$ ipython --no-banner

In [1]: import numpy as np

In [2]: np.set_printoptions(precision=2, suppress=True, linewidth=100)

In [3]: tidy = lambda a: np.round(a, 2) + 0

In [4]: W0 = np.load("case16.npy")

In [5]: W0
Out[5]: 
array([[ 1, -2,  4, -8],
       [ 1, -1,  1, -1],
       [ 1,  0,  0,  0]])

In [6]: A2 = np.array([[2, 5, 5], [4, 1, 2], [4, 3, 4], [3, 4, 5]])

In [7]: A2.T @ W0.T
Out[7]: 
array([[-14,  -1,   2],
       [-17,   3,   5],
       [-23,   2,   5]])

In [8]: np.einsum("ik,kj->ij", W0, A2)
Out[8]: 
array([[-14, -17, -23],
       [ -1,   3,   2],
       [  2,   5,   5]])

In [9]: np.einsum("ik,kj->ji", W0, A2)
Out[9]: 
array([[-14,  -1,   2],
       [-17,   3,   5],
       [-23,   2,   5]])

In [10]: np.linalg.matrix_rank(W0 @ A2)
Out[10]: np.int64(3)

In [11]: tidy(np.linalg.norm(W0) ** 2 / np.linalg.norm(W0, 2) ** 2)
Out[11]: np.float64(1.03)

In [12]: tidy(np.linalg.norm(W0, axis=0))
Out[12]: array([1.73, 2.24, 4.12, 8.06])

In [13]: W0[2] @ W0[0]
Out[13]: np.int64(1)

In [14]: tidy(np.linalg.norm(W0, 2))
Out[14]: np.float64(9.37)

In [15]: tidy(np.linalg.norm(W0[2] - W0[0]))
Out[15]: np.float64(9.17)

In [16]: vec = np.array([-1, 1, -1, -3])

In [17]: W0 @ np.eye(4)[0]
Out[17]: array([1., 1., 1.])

In [18]: (W0 @ vec).argmax()
Out[18]: np.int64(0)

In [19]: np.sign((W0 @ vec).round(6))
Out[19]: array([ 1,  0, -1])

In [20]: np.einsum("ij,j->i", W0, vec)
Out[20]: array([17,  0, -1])

In [21]: W0 @ vec
Out[21]: array([17,  0, -1])

In [22]: np.linalg.norm(W0 @ vec) <= np.linalg.norm(W0, 2) * np.linalg.norm(vec) + 1e-9
Out[22]: np.True_

In [23]: data = np.load("data.npy")

In [24]: tidy(data)
Out[24]: 
array([[ 0.59, -0.14, -0.68, -0.41],
       [-0.14,  0.95, -0.23, -0.14],
       [-0.68, -0.23, -0.14, -0.68],
       [-0.41, -0.14, -0.68,  0.59]])

In [25]: rng = np.random.default_rng(701)

In [26]: A2 = data + rng.integers(-2, 3, (4, 1)) @ rng.integers(-2, 3, (1, 4))

In [27]: tidy(A2)
Out[27]: 
array([[ 2.59, -2.14,  3.32, -4.41],
       [-2.14,  2.95, -4.23,  3.86],
       [-1.68,  0.77, -2.14,  1.32],
       [-2.41,  1.86, -4.68,  4.59]])

In [28]: tidy(np.linalg.svd(A2 - data, compute_uv=False))
Out[28]: array([11.4,  0. ,  0. ,  0. ])

In [29]: M = np.load("test10.npy")

In [30]: M
Out[30]: 
array([[0, 0, 0, 3, 3, 2],
       [0, 0, 0, 4, 1, 1],
       [0, 0, 0, 3, 4, 2],
       [0, 0, 0, 0, 3, 4],
       [0, 0, 0, 0, 0, 1],
       [0, 0, 0, 0, 0, 0]])

In [31]: vec = np.array([1, 0, 6, 0, 9, 6])

In [32]: M @ vec
Out[32]: array([39, 15, 48, 51,  6,  0])

In [33]: M @ np.ones(6)
Out[33]: array([8., 6., 9., 7., 1., 0.])

In [34]: np.einsum("ij,j->i", M, vec)
Out[34]: array([39, 15, 48, 51,  6,  0])

In [35]: (M @ vec).argmax()
Out[35]: np.int64(3)

In [36]: M @ (2 * vec)
Out[36]: array([ 78,  30,  96, 102,  12,   0])

In [37]: left, sv, VT = np.linalg.svd(M)

In [38]: np.argmax(sv[:-1] / (sv[1:] + 1e-6)) + 1
Out[38]: np.int64(3)

In [39]: A2 = left[:, :3] @ np.diag(sv[:3]) @ VT[:3]

In [40]: np.linalg.matrix_rank(M, rtol=0.05)
Out[40]: np.int64(3)

In [41]: tidy(np.linalg.norm(M - A2, 2)), tidy(sv[3])
Out[41]: (np.float64(0.0), np.float64(0.0))

In [42]: print(tidy(A2))
[[0. 0. 0. 3. 3. 2.]
 [0. 0. 0. 4. 1. 1.]
 [0. 0. 0. 3. 4. 2.]
 [0. 0. 0. 0. 3. 4.]
 [0. 0. 0. 0. 0. 1.]
 [0. 0. 0. 0. 0. 0.]]

In [43]: print(np.linalg.matrix_rank(A2))
3

In [44]: r0 = np.array([-2, 0])

In [45]: np.polyval(r0, M[5])
Out[45]: array([0, 0, 0, 0, 0, 0])

In [46]: np.cross(M[5, :3], M[0, :3])
Out[46]: array([0, 0, 0])

In [47]: r = np.linalg.matrix_rank(M)

In [48]: r
Out[48]: np.int64(3)

In [49]: ns = np.linalg.svd(M)[2][r:].T

In [50]: np.linalg.matrix_rank(M.T @ M), np.linalg.matrix_rank(M @ M.T)
Out[50]: (np.int64(3), np.int64(3))

In [51]: [int(np.linalg.matrix_rank(M[:, :j + 1])) for j in range(6)]
Out[51]: [0, 0, 0, 1, 2, 3]

In [52]: tidy(M @ ns)
Out[52]: 
array([[0., 0., 0.],
       [0., 0., 0.],
       [0., 0., 0.],
       [0., 0., 0.],
       [0., 0., 0.],
       [0., 0., 0.]])

In [53]: tidy(ns @ ns.T)
Out[53]: 
array([[1., 0., 0., 0., 0., 0.],
       [0., 1., 0., 0., 0., 0.],
       [0., 0., 1., 0., 0., 0.],
       [0., 0., 0., 0., 0., 0.],
       [0., 0., 0., 0., 0., 0.],
       [0., 0., 0., 0., 0., 0.]])
